% ipython --no-banner

In [1]: import numpy as np

In [2]: import numpy.linalg as la

In [3]: np.set_printoptions(precision=1, suppress=True, linewidth=120)

In [4]: def tidy(a):
   ...:     return np.round(a, 1) + 0
   ...: 

In [5]: W0 = np.load("layer9.npy")

In [6]: W0
Out[6]: 
array([[0.6, 0.4],
       [0.3, 0.7]])

In [7]: evals, vecs = la.eig(W0)

In [8]: tidy(evals)
Out[8]: array([0.3, 1. ])

In [9]: B = np.array([[7, 0, 2], [9, 4, 5]])

In [10]: la.matrix_rank(W0 @ B)
Out[10]: np.int64(2)

In [11]: tidy(np.einsum("ik,kj->ji", W0, B))
Out[11]: 
array([[7.8, 8.4],
       [1.6, 2.8],
       [3.2, 4.1]])

In [12]: print(tidy(np.einsum("ij,ij->i", W0, W0)))
[0.5 0.6]

In [13]: la.matrix_rank(np.vstack([W0, B.T]))
Out[13]: np.int64(2)

In [14]: tidy(W0 @ B)
Out[14]: 
array([[7.8, 1.6, 3.2],
       [8.4, 2.8, 4.1]])

In [15]: data = np.load("case6.npy")

In [16]: print(tidy(data))
[[ 1.2 -0.5 -0.7  0.5]
 [-0.5  1.7 -0.4  0.3]
 [-0.7 -0.4  1.4  0.4]
 [ 0.5  0.3  0.4  1.7]]

In [17]: T = np.stack([W0, -2 * W0, W0[::-1]])

In [18]: (T @ W0.T).shape
Out[18]: (3, 2, 2)

In [19]: la.matrix_rank(T)
Out[19]: array([2, 2, 2])

In [20]: tidy(np.einsum("bij,cij->bc", T, T))
Out[20]: 
array([[ 1.1, -2.2,  0.9],
       [-2.2,  4.4, -1.8],
       [ 0.9, -1.8,  1.1]])

In [21]: tidy(la.det(T))
Out[21]: array([ 0.3,  1.2, -0.3])

In [22]: T.shape
Out[22]: (3, 2, 2)
